% ipython --no-banner

In [1]: import numpy as np

In [2]: import numpy.linalg as la

In [3]: np.set_printoptions(precision=2, suppress=True, linewidth=160, legacy="1.25")

In [4]: arr = np.array([[-0.4, 0.5, -0.3], [-0.29, 0.41, 0.05]])

In [5]: M2 = np.array([[1, 2], [2, 1], [2, 1]])

In [6]: np.einsum("ij,ij->i", arr, arr)
Out[6]: array([0.5 , 0.25])

In [7]: np.vstack([arr, M2.T]).shape
Out[7]: (4, 3)

In [8]: np.einsum("ik,kj->ij", arr, M2)
Out[8]: 
array([[ 0.  , -0.6 ],
       [ 0.63, -0.12]])

In [9]: la.matrix_rank(np.vstack([arr, M2.T]))
Out[9]: 3

In [10]: arr @ M2
Out[10]: 
array([[ 0.  , -0.6 ],
       [ 0.63, -0.12]])

In [11]: th = np.radians(72)

In [12]: R = np.eye(3)

In [13]: R[0, 0] = R[2, 2] = np.cos(th)

In [14]: R[0, 2], R[2, 0] = -np.sin(th), np.sin(th)

In [15]: R
Out[15]: 
array([[ 0.31,  0.  , -0.95],
       [ 0.  ,  1.  ,  0.  ],
       [ 0.95,  0.  ,  0.31]])

In [16]: M2 = arr @ R.T

In [17]: np.allclose(la.norm(arr, axis=1), la.norm(M2, axis=1))
Out[17]: True

In [18]: round(float(la.det(R)), 2), round(float(np.trace(R)), 2)
Out[18]: (1.0, 1.62)

In [19]: np.abs(M2 - arr).max(axis=0)
Out[19]: array([0.56, 0.  , 0.31])

In [20]: la.svd(arr, compute_uv=False), la.svd(M2, compute_uv=False)
Out[20]: (array([0.84, 0.22]), array([0.84, 0.22]))

In [21]: W0 = np.loadtxt("dump.csv", delimiter=",")

In [22]: W0
Out[22]: 
array([[0.73, 0.31, 0.31],
       [0.31, 0.13, 0.13],
       [0.31, 0.13, 0.13]])

In [23]: # equal to its transpose

In [24]: M2 = np.array([[-1, -3, 2], [-1, 0, 3]])

In [25]: basis = np.kron(M2, W0)

In [26]: print(basis.shape)
(6, 9)

In [27]: la.matrix_rank(basis)
Out[27]: 2

In [28]: np.round(la.norm(basis, 2), 2), np.round(la.norm(M2, 2) * la.norm(W0, 2), 2)
Out[28]: (4.39, 4.39)
